% python3 -q
>>> import numpy as np
>>> np.set_printoptions(precision=3, suppress=True, linewidth=160, sign=" ")
>>> rnd = lambda a: np.round(a, 3) + 0
>>> X = np.array([[0, 4, 14], [0, 12, 42], [0, 10, 35], [0, 10, 35]])
>>> X
array([[  0,   4,  14],
       [  0,  12,  42],
       [  0,  10,  35],
       [  0,  10,  35]])
>>> # column 2 dominates
>>> np.unravel_index(np.abs(X).argmax(), X.shape)
(np.int64(1), np.int64(2))
>>> np.zeros(4, 3)
Traceback (most recent call last):
  File "<python-input-7>", line 1, in <module>
    np.zeros(4, 3)
    ~~~~~~~~^^^^^^
TypeError: Cannot interpret '3' as a data type
>>> X.mean(axis=0)
array([  0. ,   9. ,  31.5])
>>> X - X[0]
array([[  0,   0,   0],
       [  0,   8,  28],
       [  0,   6,  21],
       [  0,   6,  21]])
>>> X[4]
Traceback (most recent call last):
  File "<python-input-10>", line 1, in <module>
    X[4]
    ~^^^
IndexError: index 4 is out of bounds for axis 0 with size 4
>>> X.shape
(4, 3)
>>> left, sigma, vt = np.linalg.svd(X)
>>> np.argmax(sigma[:-1] / (sigma[1:] + 1e-6)) + 1
np.int64(1)
>>> Y = left[:, :1] @ np.diag(sigma[:1]) @ vt[:1]
>>> np.linalg.matrix_rank(X, rtol=0.05)
np.int64(1)
>>> rnd(np.abs(X - Y).max())
np.float64(0.0)
>>> np.linalg.matrix_rank(Y)
np.int64(1)
>>> rnd(np.linalg.norm(X - Y, 2)), rnd(sigma[1])
(np.float64(0.0), np.float64(0.0))
>>> blk = np.stack([X, 3 * X, X[::-1]])
>>> blk.shape
(3, 4, 3)
>>> np.linalg.matrix_rank(blk.reshape(3, -1))
np.int64(2)
>>> blk.sum(axis=0)
array([[   0,   26,   91],
       [   0,   58,  203],
       [   0,   52,  182],
       [   0,   44,  154]])
>>> J = np.loadtxt("out1.csv", delimiter=",")
>>> rnd(J)
array([[ 1.   ,  0.   ,  0.   ,  0.   ],
       [ 0.   ,  0.309,  0.   , -0.951],
       [ 0.   ,  0.   ,  1.   ,  0.   ],
       [ 0.   ,  0.951,  0.   ,  0.309]])
>>> vec = np.array([-2, 3, 0, -1])
>>> np.linalg.norm(J @ vec) <= np.linalg.norm(J, 2) * np.linalg.norm(vec) + 1e-9
np.True_
>>> rnd(J @ np.ones(4))
array([ 1.   , -0.642,  1.   ,  1.26 ])
>>> (J @ vec).argmax()
np.int64(3)
>>> rnd(J @ (2 * vec))
array([-4.   ,  3.756,  0.   ,  5.088])
>>> rnd(J @ np.eye(4)[3])
array([ 0.   , -0.951,  0.   ,  0.309])
>>> rnd(np.einsum("ij,j->i", J, vec))
array([-2.   ,  1.878,  0.   ,  2.544])
